% python3 -q
>>> import numpy as np
>>> from numpy import linalg as LA
>>> np.set_printoptions(precision=1, suppress=True, linewidth=160)
>>> M = np.load("case15.npy")
>>> M
array([[-3,  1, -3,  1, -3,  1],
       [-3, -3, -3, -3, -3, -3],
       [ 2, -3,  2, -3,  2, -3],
       [-3,  1, -3,  1, -3,  1],
       [-3, -3, -3, -3, -3, -3],
       [ 2, -3,  2, -3,  2, -3]])
>>> def softmax(z):
...     e = np.exp(z - z.max(axis=-1, keepdims=True))
...     return e / e.sum(axis=-1, keepdims=True)
... 
>>> softmax(M).sum(axis=1)
array([1., 1., 1., 1., 1., 1.])
>>> np.round(softmax(M[0]), 1) + 0
array([0. , 0.3, 0. , 0.3, 0. , 0.3])
>>> S = M @ M.T / np.sqrt(6)
>>> np.round(softmax(S), 1) + 0
array([[0.5, 0. , 0. , 0.5, 0. , 0. ],
       [0. , 0.5, 0. , 0. , 0.5, 0. ],
       [0. , 0. , 0.5, 0. , 0. , 0.5],
       [0.5, 0. , 0. , 0.5, 0. , 0. ],
       [0. , 0.5, 0. , 0. , 0.5, 0. ],
       [0. , 0. , 0.5, 0. , 0. , 0.5]])
>>> softmax(S).round(6).argmax(axis=1)
array([0, 1, 2, 0, 1, 2])
>>> np.abs(np.diag(LA.qr(M)[1])) > 1e-9
array([ True,  True, False, False, False, False])
>>> np.unique(M.round(6), axis=0).shape
(3, 6)
>>> LA.lstsq(M[:-1].T, M[-1])[2]
np.int32(2)
>>> round(np.trace(LA.pinv(M) @ M), 1)
np.float64(2.0)
>>> rng = np.random.default_rng(12116)
>>> lab = rng.permutation(6)
>>> lab
array([3, 5, 4, 0, 2, 1])
>>> B = M[lab][:, lab]
>>> np.round(np.sort(np.abs(LA.eigvals(B))), 1) + 0
array([0., 0., 0., 0., 0., 9.])
>>> B
array([[ 1,  1, -3, -3, -3,  1],
       [-3, -3,  2,  2,  2, -3],
       [-3, -3, -3, -3, -3, -3],
       [ 1,  1, -3, -3, -3,  1],
       [-3, -3,  2,  2,  2, -3],
       [-3, -3, -3, -3, -3, -3]])
>>> np.round(LA.det(B), 1), round(LA.det(M[lab]), 1)
(np.float64(0.0), np.float64(0.0))
>>> np.diag(B)
array([ 1, -3, -3, -3,  2, -3])
>>> np.allclose(B, M)
False
>>> (M + M.T) / 2
array([[-3. , -1. , -0.5, -1. , -3. ,  1.5],
       [-1. , -3. , -3. , -1. , -3. , -3. ],
       [-0.5, -3. ,  2. , -3. , -0.5, -0.5],
       [-1. , -1. , -3. ,  1. , -3. , -1. ],
       [-3. , -3. , -0.5, -3. , -3. , -0.5],
       [ 1.5, -3. , -0.5, -1. , -0.5, -3. ]])
>>> round(LA.det(M), 1)
np.float64(0.0)
>>> np.allclose(M, M.T)
False
>>> LA.matrix_power(M, 4)
array([[ 648,  810,  648,  810,  648,  810],
       [1944, 2430, 1944, 2430, 1944, 2430],
       [ 324,  405,  324,  405,  324,  405],
       [ 648,  810,  648,  810,  648,  810],
       [1944, 2430, 1944, 2430, 1944, 2430],
       [ 324,  405,  324,  405,  324,  405]])
>>> np.trace(M)
np.int64(-9)
>>> M @ M
array([[ 8, 10,  8, 10,  8, 10],
       [24, 30, 24, 30, 24, 30],
       [ 4,  5,  4,  5,  4,  5],
       [ 8, 10,  8, 10,  8, 10],
       [24, 30, 24, 30, 24, 30],
       [ 4,  5,  4,  5,  4,  5]])
>>> LA.determinant(M)
Traceback (most recent call last):
  File "<python-input-30>", line 1, in <module>
    LA.determinant(M)
    ^^^^^^^^^^^^^^
AttributeError: module 'numpy.linalg' has no attribute 'determinant'
>>> ang = np.radians(87)
>>> r_ = np.eye(6)
>>> r_[3, 3] = r_[0, 0] = np.cos(ang)
>>> r_[3, 0], r_[0, 3] = -np.sin(ang), np.sin(ang)
>>> r_
array([[ 0.1,  0. ,  0. ,  1. ,  0. ,  0. ],
       [ 0. ,  1. ,  0. ,  0. ,  0. ,  0. ],
       [ 0. ,  0. ,  1. ,  0. ,  0. ,  0. ],
       [-1. ,  0. ,  0. ,  0.1,  0. ,  0. ],
       [ 0. ,  0. ,  0. ,  0. ,  1. ,  0. ],
       [ 0. ,  0. ,  0. ,  0. ,  0. ,  1. ]])
>>> B = M @ r_.T
>>> np.allclose(LA.norm(M, axis=1), LA.norm(B, axis=1))
True
>>> np.round(LA.svd(M, compute_uv=False), 1) + 0, np.round(LA.svd(B, compute_uv=False), 1) + 0
(array([11.5, 10.7,  0. ,  0. ,  0. ,  0. ]), array([11.5, 10.7,  0. ,  0. ,  0. ,  0. ]))
>>> arr = 0.2 ** np.abs(np.subtract.outer(np.arange(3), np.arange(3)))
>>> arr.round(1) + 0
array([[1. , 0.2, 0. ],
       [0.2, 1. , 0.2],
       [0. , 0.2, 1. ]])
>>> P = np.triu(np.array([[0, 2, 2], [0, 1, -1], [-2, 1, -1]]), 1) + np.eye(3)
>>> B = P @ arr @ LA.inv(P)
>>> np.round(LA.det(B), 1)
np.float64(0.9)
>>> np.round(P @ arr - arr @ P, 1) + 0
array([[ 0.5,  0.4,  0.6],
       [ 0. , -0.6, -0.4],
       [ 0. , -0.1,  0.1]])
>>> LA.norm(arr, axis=1).argmax()
np.int64(1)
>>> round(float(LA.norm(arr, "nuc")), 1)
3.0
>>> B = arr / LA.norm(arr, axis=1, keepdims=True)
>>> C2 = B @ B.T
>>> LA.norm(B, axis=1)
array([1., 1., 1.])
>>> (C2 - 2 * np.eye(3)).round(6).argmax(axis=1)
array([1, 0, 1])
>>> C2[0]
array([1. , 0.4, 0.1])
>>> (np.abs(C2) > 0.9).astype(int)
array([[1, 0, 0],
       [0, 1, 0],
       [0, 0, 1]])
>>> np.poly(arr)
array([ 1. , -3. ,  2.9, -0.9])
>>> LA.eigvals(arr)
array([1.3, 1. , 0.7])
>>> np.round(LA.det(arr.T), 1)
np.float64(0.9)
>>> round(LA.det(2 * arr), 1), round(float(LA.det(arr)), 1)
(np.float64(7.4), 0.9)
>>> np.round(np.kron(np.eye(2, dtype=int), arr), 1) + 0
array([[1. , 0.2, 0. , 0. , 0. , 0. ],
       [0.2, 1. , 0.2, 0. , 0. , 0. ],
       [0. , 0.2, 1. , 0. , 0. , 0. ],
       [0. , 0. , 0. , 1. , 0.2, 0. ],
       [0. , 0. , 0. , 0.2, 1. , 0.2],
       [0. , 0. , 0. , 0. , 0.2, 1. ]])
>>> round(float(LA.eigvals(arr).sum().real), 1)
3.0
>>> J = np.load("layer13.npy")
>>> J
array([[0., 3.],
       [3., 0.]])
>>> round(float(LA.eigvalsh(J).min()), 1)
-3.0
>>> [round(float(LA.det(J[:i, :i])), 2) + 0 for i in range(1, 3)]
[0.0, -9.0]
>>> np.all(LA.eigvalsh(J) > 0)
np.False_
>>> try:
...     LA.cholesky(J)
... except LA.LinAlgError as e:
...     print(e)
... 
Matrix is not positive definite
>>> vals, evecs = LA.eig(J)
>>> np.round(J @ evecs[:, 0] - vals[0] * evecs[:, 0], 1) + 0
array([0., 0.])
>>> np.sort(LA.eigvals(J.T))
array([-3.,  3.])
>>> np.sort(LA.eigvals(J @ J))
array([9., 9.])
>>> np.sort(LA.eigvals(LA.inv(J)))
array([-0.3,  0.3])
>>> LA.norm(J, axis=1)
array([3., 3.])
>>> LA.norm(J, axis=1).argmax()
np.int64(0)
>>> round(float(LA.norm(J) ** 2 / LA.norm(J, 2) ** 2), 1)
2.0
>>> np.round(LA.norm(J, 1), 1), round(float(LA.norm(J, np.inf)), 1)
(np.float64(3.0), 3.0)
>>> np.round(LA.norm(J, 2), 1)
np.float64(3.0)
>>> np.round(LA.norm(J, "nuc"), 1)
np.float64(6.0)
>>> np.round(LA.norm(J[1], 1), 1), np.round(LA.norm(J[1], np.inf), 1)
(np.float64(3.0), np.float64(3.0))
>>> np.round(LA.norm(J[1] - J[0]), 1)
np.float64(4.2)
>>> A = np.load("test17.npy")
>>> A
array([[ 2,  3,  4,  5],
       [ 6,  7,  8,  9],
       [10, 11, 12, 13],
       [14, 15, 16, 17]])
>>> U, sig, Vh = LA.svd(A)
>>> np.argmax(sig[:-1] / (sig[1:] + 1e-6)) + 1
np.int64(2)
>>> B = U[:, :2] @ np.diag(sig[:2]) @ Vh[:2]
>>> LA.matrix_rank(A, rtol=0.05)
np.int64(1)
>>> round(float(LA.norm(A - B, 2)), 1), round(sig[2], 1)
(0.0, np.float64(0.0))
>>> C2 = A.T @ A
>>> np.allclose(C2, C2.T)
True
>>> np.diag(C2)
array([336, 404, 480, 564])
>>> np.trace(C2), (A ** 2).sum()
(np.int64(1784), np.int64(1784))
>>> feats = np.load("data.npy")
>>> feats
array([[ 2.1,  1.4,  1.1,  0.9],
       [ 3.3, -2.2,  6.8,  3.4],
       [-1.4, -2.9,  1.1,  2. ],
       [-0.5,  1.6, -2.3, -1.8]])
>>> U, sig, Vh = LA.svd(feats)
>>> np.argmax(sig[:-1] / (sig[1:] + 1e-6)) + 1
np.int64(3)
>>> B = U[:, :3] @ np.diag(sig[:3]) @ Vh[:3]
>>> LA.matrix_rank(feats, rtol=0.05)
np.int64(3)
>>> round(float(np.abs(feats - B).max()), 1)
0.0
>>> rank = LA.matrix_rank(feats)
>>> rank
np.int64(3)
>>> ns = LA.svd(feats)[2][rank:].T
>>> LA.matrix_rank(feats.T @ feats), LA.matrix_rank(feats @ feats.T)
(np.int64(3), np.int64(3))
>>> [int(LA.matrix_rank(feats[:, :j + 1])) for j in range(4)]
[1, 2, 3, 3]
>>> ns[:, 0] / ns[np.abs(ns[:, 0]).round(6).argmax(), 0]
array([ 1. , -0.9, -0.7, -0.1])
>>> np.round(feats @ ns, 1) + 0
array([[0.],
       [0.],
       [0.],
       [0.]])
>>> np.round(ns @ ns.T, 1) + 0
array([[ 0.4, -0.4, -0.3, -0.1],
       [-0.4,  0.3,  0.3,  0.1],
       [-0.3,  0.3,  0.2,  0. ],
       [-0.1,  0.1,  0. ,  0. ]])
>>> LA.matrix_rank(feats, rtol=0.1)
np.int64(3)
>>> LA.cond(feats) > 100
np.True_
>>> round(float(LA.norm(feats, 2) / LA.norm(feats)), 1)
0.9
>>> F = np.loadtxt("out14.csv", delimiter=",")
>>> F
array([[-0.4,  0.7,  1.8],
       [ 0.1, -0.1, -0.3],
       [ 0.2, -0.3, -0.8],
       [ 0.2, -0.3, -0.8]])
>>> LA.lstsq(F[:-1].T, F[-1])[2]
np.int32(1)
>>> round(float(np.trace(LA.pinv(F) @ F)), 1)
1.0
>>> rank = LA.matrix_rank(F)
>>> rank
np.int64(1)
>>> ns = LA.svd(F)[2][rank:].T
>>> [int(LA.matrix_rank(F[:, :j + 1])) for j in range(3)]
[1, 1, 1]
>>> ns.shape
(3, 2)
>>> np.round(LA.svd(F, compute_uv=False), 1) + 0
array([2.4, 0. , 0. ])
>>> F[:, 3]
Traceback (most recent call last):
  File "<python-input-117>", line 1, in <module>
    F[:, 3]
    ~^^^^^^
IndexError: index 3 is out of bounds for axis 1 with size 3
>>> np.round(LA.norm(F), 1)
np.float64(2.4)
>>> np.round(F.sum(axis=0), 1) + 0
array([ 0. ,  0. , -0.1])
>>> np.diff(F, axis=0)
array([[ 0.5, -0.8, -2.1],
       [ 0.1, -0.2, -0.6],
       [ 0. ,  0. ,  0. ]])
>>> LA.matrix_rank(F)
np.int64(1)
>>> np.zeros(4, 3)
Traceback (most recent call last):
  File "<python-input-122>", line 1, in <module>
    np.zeros(4, 3)
    ~~~~~~~~^^^^^^
TypeError: Cannot interpret '3' as a data type
